% python3 -q
>>> import numpy as np
>>> np.set_printoptions(precision=2, suppress=True, linewidth=140, legacy="1.25")
>>> rnd = lambda a: np.round(a, 2) + 0
>>> K, _ = np.linalg.qr(np.array([[-0.3, 0.9, 0.0, -0.9],
...     [1.3, 0.4, -0.2, 1.1],
...     [0.4, -0.2, -0.4, -0.9],
...     [0.4, 2.1, 0.4, 0.8]]))
>>> print(rnd(K))
[[-0.21 -0.47 -0.65 -0.56]
 [ 0.9   0.1   0.01 -0.43]
 [ 0.28  0.18 -0.73  0.59]
 [ 0.28 -0.86  0.2   0.38]]
>>> def softmax(z):
...     e = np.exp(z - z.max(axis=-1, keepdims=True))
...     return e / e.sum(axis=-1, keepdims=True)
... 
>>> print(rnd(softmax(10 * K[1])))
[1. 0. 0. 0.]
>>> scores = K @ K.T / np.sqrt(4)
>>> print(rnd(softmax(scores)[1] @ K))
[ 0.39 -0.21 -0.25 -0.06]
>>> print(rnd(softmax(scores + np.triu(np.full(scores.shape, -np.inf), 1))))
[[1.   0.   0.   0.  ]
 [0.38 0.62 0.   0.  ]
 [0.27 0.27 0.45 0.  ]
 [0.22 0.22 0.22 0.35]]
>>> x0 = np.array([2, 1, 3, 3])
>>> print(4 - np.linalg.matrix_rank(K - np.eye(4), tol=1e-8))
1
>>> print(rnd(np.linalg.inv(K)))
[[-0.21  0.9   0.28  0.28]
 [-0.47  0.1   0.18 -0.86]
 [-0.65  0.01 -0.73  0.2 ]
 [-0.56 -0.43  0.59  0.38]]
>>> print(rnd(np.sort(np.abs(np.degrees(np.angle(np.linalg.eigvals(K)))))))
[  0.   103.29 103.29 180.  ]
>>> print(rnd(np.linalg.det(K)))
-1.0
>>> q, R = np.linalg.qr(K)
>>> print(q.shape, R.shape)
(4, 4) (4, 4)
>>> print(rnd(q @ R))
[[-0.21 -0.47 -0.65 -0.56]
 [ 0.9   0.1   0.01 -0.43]
 [ 0.28  0.18 -0.73  0.59]
 [ 0.28 -0.86  0.2   0.38]]
>>> print(rnd(abs(R[0, 0])), rnd(np.linalg.norm(K[:, 0])))
1.0 1.0
>>> print(rnd(R))
[[1. 0. 0. 0.]
 [0. 1. 0. 0.]
 [0. 0. 1. 0.]
 [0. 0. 0. 1.]]
>>> print(rnd(q))
[[-0.21 -0.47 -0.65 -0.56]
 [ 0.9   0.1   0.01 -0.43]
 [ 0.28  0.18 -0.73  0.59]
 [ 0.28 -0.86  0.2   0.38]]
>>> print(rnd(np.trace(q @ q.T)))
4.0
>>> A2 = np.linalg.inv(K)
>>> print(rnd(np.linalg.inv(A2)))
[[-0.21 -0.47 -0.65 -0.56]
 [ 0.9   0.1   0.01 -0.43]
 [ 0.28  0.18 -0.73  0.59]
 [ 0.28 -0.86  0.2   0.38]]
>>> print(rnd(np.linalg.det(K) * np.linalg.det(A2)))
1.0
